$ ipython --no-banner

In [1]: import numpy as np

In [2]: import numpy.linalg as la

In [3]: np.set_printoptions(suppress=True, linewidth=200)

In [4]: data = np.load("data.npy")

In [5]: data
Out[5]: 
array([[-1.,  0.,  0.,  0.,  0.,  0.],
       [ 0.,  2.,  2.,  0.,  1.,  0.],
       [ 0.,  2.,  0.,  1.,  1.,  0.],
       [ 0.,  1.,  2.,  2.,  1.,  0.],
       [ 0.,  0.,  2.,  1.,  0.,  0.],
       [ 0.,  2.,  0.,  1.,  2.,  1.]])

In [6]: vec = np.array([2, 0, 0, 3, 3, 0])

In [7]: h = np.maximum(data @ vec, 0)

In [8]: h
Out[8]: array([0., 3., 6., 9., 3., 9.])

In [9]: O, V = la.qr(data[:, :5])[0], la.qr(data[:, 5:])[0]

In [10]: sv = la.svd(O.T @ V, compute_uv=False)

In [11]: (sv > 0.9).sum()
Out[11]: np.int64(1)

In [12]: np.round(la.norm(O @ O.T - V @ V.T, 2), 2)
Out[12]: np.float64(1.0)

In [13]: r0 = np.array([1, 1, 1, 3, 2, 2])

In [14]: M2 = data + np.outer(r0, np.eye(6)[1])

In [15]: print(M2)
[[-1.  1.  0.  0.  0.  0.]
 [ 0.  3.  2.  0.  1.  0.]
 [ 0.  3.  0.  1.  1.  0.]
 [ 0.  4.  2.  2.  1.  0.]
 [ 0.  2.  2.  1.  0.  0.]
 [ 0.  4.  0.  1.  2.  1.]]

In [16]: round(la.det(M2) / la.det(data), 2), round(float(1 + la.solve(data, r0)[1]), 2)
Out[16]: (np.float64(1.0), 1.0)

In [17]: rng = np.random.default_rng(956340)

In [18]: M2 = data + rng.integers(-2, 3, (6, 5)) @ rng.integers(-2, 3, (5, 6))

In [19]: M2
Out[19]: 
array([[-1.,  0.,  3., -2., -2.,  3.],
       [-7.,  5.,  6., -1., -1.,  5.],
       [-4.,  1.,  1.,  6., -2., -3.],
       [ 3.,  6.,  1., -3.,  1., -2.],
       [-2.,  7.,  1., -3.,  7., -4.],
       [-4.,  4.,  0.,  2.,  4.,  0.]])

In [20]: la.matrix_rank(M2 - data, tol=1e-8)
Out[20]: np.int64(5)

In [21]: print(M2 - data)
[[ 0.  0.  3. -2. -2.  3.]
 [-7.  3.  4. -1. -2.  5.]
 [-4. -1.  1.  5. -3. -3.]
 [ 3.  5. -1. -5.  0. -2.]
 [-2.  7. -1. -4.  7. -4.]
 [-4.  2.  0.  1.  2. -1.]]

In [22]: np.round(la.svd(M2 - data, compute_uv=False), 2) + 0
Out[22]: array([13.74, 11.19,  8.86,  4.55,  1.6 ,  0.  ])

In [23]: np.abs(M2 - data).sum(axis=1)
Out[23]: array([10., 22., 17., 16., 25., 10.])

In [24]: vec = np.array([0, 0, 2, 0, 2, 2])

In [25]: rhs = data @ vec

In [26]: rhs
Out[26]: array([0., 6., 2., 6., 4., 6.])

In [27]: np.round(la.solve(data, 2 * rhs), 2)
Out[27]: array([-0.,  0.,  4.,  0.,  4.,  4.])

In [28]: np.round(la.solve(data.T, data[2]), 2)
Out[28]: array([-0.,  0.,  1.,  0., -0.,  0.])

In [29]: np.round(la.solve(data, rhs + data[:, 4]), 2)
Out[29]: array([-0.,  0.,  2.,  0.,  3.,  2.])

In [30]: O, _ = la.qr(np.array([[0.5, -0.3, 0.6, 0.4, 0.4, 1.4, -0.7, -0.7, -1.1, -0.7],
    ...:     [-0.7, -0.7, 0.0, -0.6, -1.8, 0.0, 0.3, 0.0, 1.4, -1.9],
    ...:     [-0.3, 0.2, 1.3, -0.1, 0.9, 1.0, 1.3, 1.5, -1.4, -1.7],
    ...:     [1.4, 1.6, 0.4, 0.3, -0.4, 0.3, 0.1, 0.2, 0.5, -0.8],
    ...:     [-1.3, 0.9, 0.5, -1.2, -0.7, -1.5, 1.4, 2.2, -1.0, 0.9],
    ...:     [-0.3, -0.7, 1.2, 0.2, 1.0, 1.1, -1.7, -0.6, -1.6, 1.9],
    ...:     [2.3, 0.2, -1.3, -0.4, 0.9, -0.4, 0.5, -0.3, 0.8, -0.2],
    ...:     [-1.1, -1.1, -0.8, -0.1, -0.1, -1.2, 0.3, -1.2, -1.4, 2.4],
    ...:     [-0.1, -1.8, -1.1, 1.2, 0.2, -0.1, -0.4, 0.2, 0.6, -1.3],
    ...:     [0.8, -0.8, -0.7, -0.7, 0.2, 0.1, -0.6, 0.5, -0.2, -1.0]]))

In [31]: w = np.array([3, 0, 1, 0, 2, 2, 0, 0, 0, 0])

In [32]: J = O @ np.diag(w) @ O.T

In [33]: print(J.round(2) + 0)
[[ 0.33  0.12  0.11  0.15 -0.42  0.    0.05 -0.4  -0.17  0.14]
 [ 0.12  1.38 -0.39  0.4   0.1  -0.12 -0.76 -0.1   0.16 -0.13]
 [ 0.11 -0.39  0.43 -0.35  0.01  0.33 -0.2   0.01 -0.15 -0.06]
 [ 0.15  0.4  -0.35  1.23 -0.15  0.32  0.87 -0.33  0.34  0.19]
 [-0.42  0.1   0.01 -0.15  0.88  0.49 -0.45  0.69  0.36 -0.37]
 [ 0.   -0.12  0.33  0.32  0.49  1.02  0.02  0.22  0.28 -0.19]
 [ 0.05 -0.76 -0.2   0.87 -0.45  0.02  1.65 -0.36  0.12  0.41]
 [-0.4  -0.1   0.01 -0.33  0.69  0.22 -0.36  0.61  0.22 -0.29]
 [-0.17  0.16 -0.15  0.34  0.36  0.28  0.12  0.22  0.28 -0.1 ]
 [ 0.14 -0.13 -0.06  0.19 -0.37 -0.19  0.41 -0.29 -0.1   0.19]]

In [34]: np.unique(J.round(6), axis=0).shape
Out[34]: (10, 10)

In [35]: E = np.array([[1, 0, 0, 0, 0],
    ...:     [-1, 1, 0, 0, 0],
    ...:     [-3, -3, 1, 0, 0],
    ...:     [1, -2, 1, 1, 0],
    ...:     [3, 1, -1, -2, 1]])

In [36]: M2 = np.array([[2, 1], [0, 1]])

In [37]: basis = np.kron(M2, E)

In [38]: basis.shape
Out[38]: (10, 10)

In [39]: (E - E.T) / 2
Out[39]: 
array([[ 0. ,  0.5,  1.5, -0.5, -1.5],
       [-0.5,  0. ,  1.5,  1. , -0.5],
       [-1.5, -1.5,  0. , -0.5,  0.5],
       [ 0.5, -1. ,  0.5,  0. ,  1. ],
       [ 1.5,  0.5, -0.5, -1. ,  0. ]])

In [40]: np.trace(E)
Out[40]: np.int64(5)

In [41]: print(np.allclose(E, E.T))
False

In [42]: (E + E.T) / 2
Out[42]: 
array([[ 1. , -0.5, -1.5,  0.5,  1.5],
       [-0.5,  1. , -1.5, -1. ,  0.5],
       [-1.5, -1.5,  1. ,  0.5, -0.5],
       [ 0.5, -1. ,  0.5,  1. , -1. ],
       [ 1.5,  0.5, -0.5, -1. ,  1. ]])

In [43]: print(np.round(np.sort(np.abs(la.eigvals(E))), 2))
[1. 1. 1. 1. 1.]

In [44]: K = np.load("case14.npy")

In [45]: print(K)
[[ 16.69   5.93  -9.48   9.98   4.23 -14.27   5.71  -0.91]
 [ 14.     5.41 -11.86   9.13   6.02 -14.77   4.11   2.21]
 [ 15.33   4.95  -6.37   9.01   5.61 -14.61   3.29  -1.09]
 [ 15.37   5.43 -10.86  10.73   7.15 -13.38   7.75   0.41]
 [ 15.29   4.04 -10.14   9.11   4.88 -14.05   4.28   2.22]
 [ 16.05   5.06  -8.86   9.69   3.76 -15.53   4.82  -0.24]
 [ 15.89   5.48  -9.86  10.69   4.42 -13.15   4.93   0.48]
 [ 13.7    5.43  -9.33   8.27   4.69 -15.95   5.1   -1.91]
 [ 13.24   5.1  -10.35   9.5    5.43 -15.47   4.01  -1.  ]
 [ 16.71   4.06 -11.48   8.57   4.23 -14.72   3.26   0.46]
 [ 15.68   4.14 -10.56  10.74   5.41 -13.86   3.92   0.6 ]
 [ 13.78   4.78 -12.85  10.88   5.92 -13.78   6.8    0.17]
 [ 16.29   3.8   -8.86   9.24   6.28 -15.01   5.47   0.02]]

In [46]: la.cond(K) > 100
Out[46]: np.False_

In [47]: M2 = K / la.norm(K, axis=1, keepdims=True)

In [48]: gram = M2 @ M2.T

In [49]: (gram - 2 * np.eye(13)).round(6).argmax(axis=1)
Out[49]: array([ 5,  4,  5, 11, 10,  0,  0,  8,  7,  4,  6,  3,  5])

In [50]: left, sv, vt = la.svd(K)

In [51]: print(sv.round(2))
[96.26  6.68  5.    4.58  3.29  2.39  2.11  1.47]

In [52]: M2 = left[:, :1] @ np.diag(sv[:1]) @ vt[:1]

In [53]: np.round(la.norm(K - M2) / la.norm(K), 2)
Out[53]: np.float64(0.11)

In [54]: round(float(la.norm(K - M2, 2)), 2), np.round(sv[1], 2)
Out[54]: (6.68, np.float64(6.68))
